In [1]: import numpy as np

In [2]: from numpy import linalg as LA

In [3]: np.set_printoptions(precision=2, suppress=True, linewidth=160, sign=" ")

In [4]: def tidy(a):
   ...:     return np.round(a, 2) + 0
   ...: 

In [5]: M = np.array([[-2, 2, 0], [0, 0, -1], [-2, 2, 2]])

In [6]: # looks like rank 2

In [7]: print(tidy(M @ LA.pinv(M) @ M))
[[-2.  2.  0.]
 [ 0.  0. -1.]
 [-2.  2.  2.]]

In [8]: print(np.abs(np.diag(LA.qr(M)[1])) > 1e-9)
[ True False  True]

In [9]: rank = LA.matrix_rank(M)

In [10]: print(rank)
2

In [11]: N = LA.svd(M)[2][rank:].T

In [12]: print([int(LA.matrix_rank(np.delete(M, i, axis=0))) for i in range(3)])
[2, 2, 2]

In [13]: print(tidy(N[:, 0] / N[np.abs(N[:, 0]).round(6).argmax(), 0]))
[ 1.  1.  0.]

In [14]: print([int(LA.matrix_rank(M[:, :j + 1])) for j in range(3)])
[1, 1, 2]

In [15]: print(np.allclose(M @ N, 0))
True

In [16]: print(tidy(N @ N.T))
[[ 0.5  0.5  0. ]
 [ 0.5  0.5  0. ]
 [ 0.   0.   0. ]]

In [17]: U, sigma, Vh = LA.svd(M)

In [18]: V = Vh[:(sigma > 1e-8).sum()]

In [19]: rng = np.random.default_rng(11)

In [20]: vec = M[0] + -3 * M[2] + rng.integers(2) * np.eye(3)[1]

In [21]: print(vec)
[ 4. -4. -6.]

In [22]: print(LA.matrix_rank(np.vstack([M, vec])))
2

In [23]: M2 = M[0, 0] * M[1:] - np.outer(M[1:, 0], M[0])

In [24]: print(M2)
[[ 0  0  2]
 [ 0  0 -4]]

In [25]: print(M[:, 0] / M[0, 0])
[ 1. -0.  1.]

In [26]: print(np.flatnonzero(~M2.round(6).any(axis=1)))
[]

In [27]: print(tidy(M2 @ LA.pinv(M2) @ M2))
[[ 0.  0.  2.]
 [ 0.  0. -4.]]

In [28]: print(np.unique(M2.round(6), axis=0).shape)
(2, 3)

In [29]: print(np.allclose(M2[:-1].T @ LA.lstsq(M2[:-1].T, M2[-1])[0], M2[-1]))
True

In [30]: print(np.abs(np.diag(LA.qr(M2)[1])) > 1e-9)
[False False]

In [31]: print(LA.lstsq(M2[:-1].T, M2[-1])[2])
1

In [32]: mat = np.loadtxt("case6.csv", delimiter=",")

In [33]: print(mat)
[[ 8.  1.  0.  0.]
 [ 5.  8.  0.  0.]
 [ 0.  0.  8.  1.]
 [ 0.  0.  5.  8.]]

In [34]: vec = np.array([0, 0, 0, 2])

In [35]: rhs = mat @ vec

In [36]: print(rhs)
[  0.   0.   2.  16.]

In [37]: print(tidy(LA.solve(mat, rhs)))
[ 0.  0.  0.  2.]

In [38]: C2 = mat.T @ mat

In [39]: print(tidy(LA.eigvalsh(C2)[::-1]))
[ 126.48  126.48   27.52   27.52]

In [40]: print(np.allclose(C2, C2.T))
True

In [41]: print((mat @ mat.T).shape)
(4, 4)

In [42]: print(np.kron(np.eye(2, dtype=int), mat))
[[ 8.  1.  0.  0.  0.  0.  0.  0.]
 [ 5.  8.  0.  0.  0.  0.  0.  0.]
 [ 0.  0.  8.  1.  0.  0.  0.  0.]
 [ 0.  0.  5.  8.  0.  0.  0.  0.]
 [ 0.  0.  0.  0.  8.  1.  0.  0.]
 [ 0.  0.  0.  0.  5.  8.  0.  0.]
 [ 0.  0.  0.  0.  0.  0.  8.  1.]
 [ 0.  0.  0.  0.  0.  0.  5.  8.]]

In [43]: print(tidy(LA.det(2 * mat)), tidy(LA.det(mat)))
55696.0 3481.0

In [44]: print(tidy(LA.det(mat.T)))
3481.0

In [45]: print(np.einsum("ij,ji->", mat, mat))
276.0
